$ python3 -q
>>> import numpy as np
>>> np.set_printoptions(precision=1, suppress=True, linewidth=140)
>>> J = np.load("out2.npy")
>>> print(J)
[[ 0.2 -0.3  1.   0.8  0. ]
 [ 0.6  0.5  0.  -1.7  0.6]
 [-0.5  1.7  0.   0.2 -0.5]
 [-2.5 10.  -8.5  7.  -6. ]
 [-0.2 -1.1  1.4 -0.7  0.3]
 [-1.6 -0.7 -0.3 -0.5  1.1]
 [-0.8  0.5  0.6  0.7 -1.3]
 [ 0.5 -0.1  0.   0.1  0.1]
 [-0.2  0.3  0.8 -0.6 -1.1]
 [-0.7 -2.5 -0.8 -1.2 -0.7]
 [-0.9 -0.3 -0.9 -1.7  0.4]
 [ 0.1  0.6  2.3 -2.3  0.7]
 [ 1.1 -0.1  0.3 -0.2  0.9]
 [ 1.9  0.9  0.6  0.6  0.1]
 [-0.9 -0.7  0.2 -1.9 -1.2]
 [-1.5  0.8  0.8 -0.8  1.1]
 [ 0.6 -1.5  0.5 -1.4  0.8]
 [-0.3  0.1  0.5  0.7  1.4]
 [-0.1  0.8 -0.3 -1.2 -0.4]
 [ 0.3  0.9  1.2  0.5  0. ]
 [-1.2  0.  -0.3 -0.4  0.2]
 [-0.8  0.6  0.2  1.2  1.1]
 [ 1.1 -1.2 -1.8 -0.8 -2.2]
 [ 2.6  0.1 -0.6  0.9  1. ]]
>>> ang = np.radians(45)
>>> Rm = np.eye(5)
>>> Rm[0, 0] = Rm[2, 2] = np.cos(ang)
>>> Rm[0, 2], Rm[2, 0] = -np.sin(ang), np.sin(ang)
>>> print(Rm)
[[ 0.7  0.  -0.7  0.   0. ]
 [ 0.   1.   0.   0.   0. ]
 [ 0.7  0.   0.7  0.   0. ]
 [ 0.   0.   0.   1.   0. ]
 [ 0.   0.   0.   0.   1. ]]
>>> other = J @ Rm.T
>>> print(np.abs(other - J).max(axis=0))
[6.7 0.  2.  0.  0. ]
>>> print(other.round(1) + 0)
[[-0.6 -0.3  0.8  0.8  0. ]
 [ 0.4  0.5  0.4 -1.7  0.6]
 [-0.4  1.7 -0.4  0.2 -0.5]
 [ 4.2 10.  -7.8  7.  -6. ]
 [-1.1 -1.1  0.8 -0.7  0.3]
 [-0.9 -0.7 -1.3 -0.5  1.1]
 [-1.   0.5 -0.1  0.7 -1.3]
 [ 0.4 -0.1  0.4  0.1  0.1]
 [-0.7  0.3  0.4 -0.6 -1.1]
 [ 0.1 -2.5 -1.1 -1.2 -0.7]
 [ 0.  -0.3 -1.3 -1.7  0.4]
 [-1.6  0.6  1.7 -2.3  0.7]
 [ 0.6 -0.1  1.  -0.2  0.9]
 [ 0.9  0.9  1.8  0.6  0.1]
 [-0.8 -0.7 -0.5 -1.9 -1.2]
 [-1.6  0.8 -0.5 -0.8  1.1]
 [ 0.1 -1.5  0.8 -1.4  0.8]
 [-0.6  0.1  0.1  0.7  1.4]
 [ 0.1  0.8 -0.3 -1.2 -0.4]
 [-0.6  0.9  1.1  0.5  0. ]
 [-0.6  0.  -1.1 -0.4  0.2]
 [-0.7  0.6 -0.4  1.2  1.1]
 [ 2.1 -1.2 -0.5 -0.8 -2.2]
 [ 2.3  0.1  1.4  0.9  1. ]]
>>> print(np.allclose(np.linalg.norm(J, axis=1), np.linalg.norm(other, axis=1)))
True
>>> print(np.linalg.svd(J, compute_uv=False), np.linalg.svd(other, compute_uv=False))
[16.9  5.7  5.1  4.   3.4] [16.9  5.7  5.1  4.   3.4]
>>> cen = J - J.mean(axis=0)
>>> U, sigma, Vh = np.linalg.svd(cen, full_matrices=False)
>>> print(Vh[0] * np.sign(Vh[0, np.abs(Vh[0]).argmax()]))
[-0.1  0.6 -0.5  0.5 -0.4]
>>> print(np.searchsorted(np.cumsum(sigma ** 2) / (sigma ** 2).sum(), 0.9) + 1)
3
>>> A = np.loadtxt("w.csv", delimiter=",")
>>> print(A)
[[ -1.1  28.  -12.5 -10.   -0.6  10.2  -9.4   1.4   4.1   1. ]
 [ -4.   -5.    5.3   2.    6.  -16.8   8.8   1.7  -3.5   0.9]
 [ -0.4   2.6  -2.5  -0.1   1.7   1.8  -1.9  -3.4   0.8  -1.3]
 [  1.1 -11.    7.4   2.9  -3.2  -5.3   5.6   6.1  -2.5   2. ]
 [ -1.3 -10.5   1.2   6.    6.6  -3.9   1.4 -11.1  -0.3  -4.5]
 [  1.    2.4   2.3  -2.6  -5.2  -0.3   1.9  10.1  -1.    3.9]
 [ -5.    1.3  -1.7   1.9  10.6 -10.9   2.7  -9.   -0.5  -3.3]
 [ -0.9 -13.2   3.3   6.3   4.9  -5.5   3.3  -7.9  -1.2  -3.2]
 [  1.3  16.4  -6.7  -6.9  -4.8  10.7  -6.5   4.6   2.8   1.9]
 [ -1.3  -2.7   1.9   1.6   2.6  -5.7   3.1  -0.5  -1.   -0.3]
 [  0.2   7.1  -1.5  -3.6  -2.9   1.6  -0.9   5.6   0.4   2.2]
 [ -4.4  -3.    3.9   1.6   7.2 -16.5   7.8   0.4  -3.    0.6]
 [ -2.7  12.3  -3.6  -4.4   2.8  -3.7  -0.2   1.9   0.3   1.2]
 [ -3.   -5.    5.6   1.6   4.  -14.8   8.5   3.7  -3.4   1.6]
 [  5.2  -6.6   3.1   0.7  -9.9  10.2  -2.1   6.4   0.5   1.9]
 [ -3.4   7.7  -4.7  -1.3   7.3  -3.6  -1.   -6.9   0.9  -2.2]
 [  0.   16.8  -5.1  -7.5  -3.9   5.   -3.7   7.9   1.4   3.1]
 [  0.6  13.1  -3.5  -6.5  -4.8   5.5  -3.2   7.9   1.2   3.2]
 [  0.5 -16.2   7.3   5.8   0.6  -6.6   5.8  -0.5  -2.7  -0.6]
 [  0.1 -10.8   5.9   3.5  -0.2  -5.9   5.    2.1  -2.1   0.6]
 [ -3.5  -5.3  -1.    4.8  10.   -7.2   1.6 -12.7  -0.3  -4.7]
 [ -1.3  -9.2   8.4   2.    0.1 -13.6   9.4   8.1  -4.1   3. ]
 [ -0.6   7.   -1.7  -3.1  -0.7  -0.2  -0.4   3.3   0.2   1.4]
 [  0.9  17.3  -5.8  -8.   -5.2   8.4  -5.4   7.5   2.1   3. ]
 [ -1.1 -11.4   3.1   5.5   5.1  -6.4   3.6  -7.   -1.1  -2.9]
 [  2.   -9.    3.2   3.1  -2.3   1.9   0.7  -0.5  -0.6  -0.2]
 [  0.1  -9.8   3.8   3.7   1.1  -3.4   2.7  -2.   -1.1  -1.2]
 [ -4.2   0.1   0.7   1.    7.1 -11.5   4.3  -3.   -1.4  -0.8]
 [  0.1  22.2  -9.5  -8.6  -2.7  10.4  -8.    3.1   3.4   1.4]
 [  1.4   3.2  -2.9  -1.   -1.8   7.1  -4.   -1.2   1.5  -0.5]
 [  4.6 -12.4   5.4   3.3  -7.7   6.4   0.3   4.1  -0.7   1. ]]
>>> U, sigma, Vh = np.linalg.svd(A)
>>> print(np.argmax(sigma[:-1] / (sigma[1:] + 1e-6)) + 1)
3
>>> print(sigma)
[86.  46.1 37.1  0.8  0.7  0.6  0.5  0.5  0.4  0.4]
>>> other = U[:, :3] @ np.diag(sigma[:3]) @ Vh[:3]
>>> print(np.linalg.matrix_rank(A, rtol=0.05))
3
>>> print(np.round(np.linalg.norm(A - other) / np.linalg.norm(A), 1))
0.0
>>> print(round(float(np.linalg.norm(A - other, 2)), 1), round(float(sigma[3]), 1))
0.8 0.8
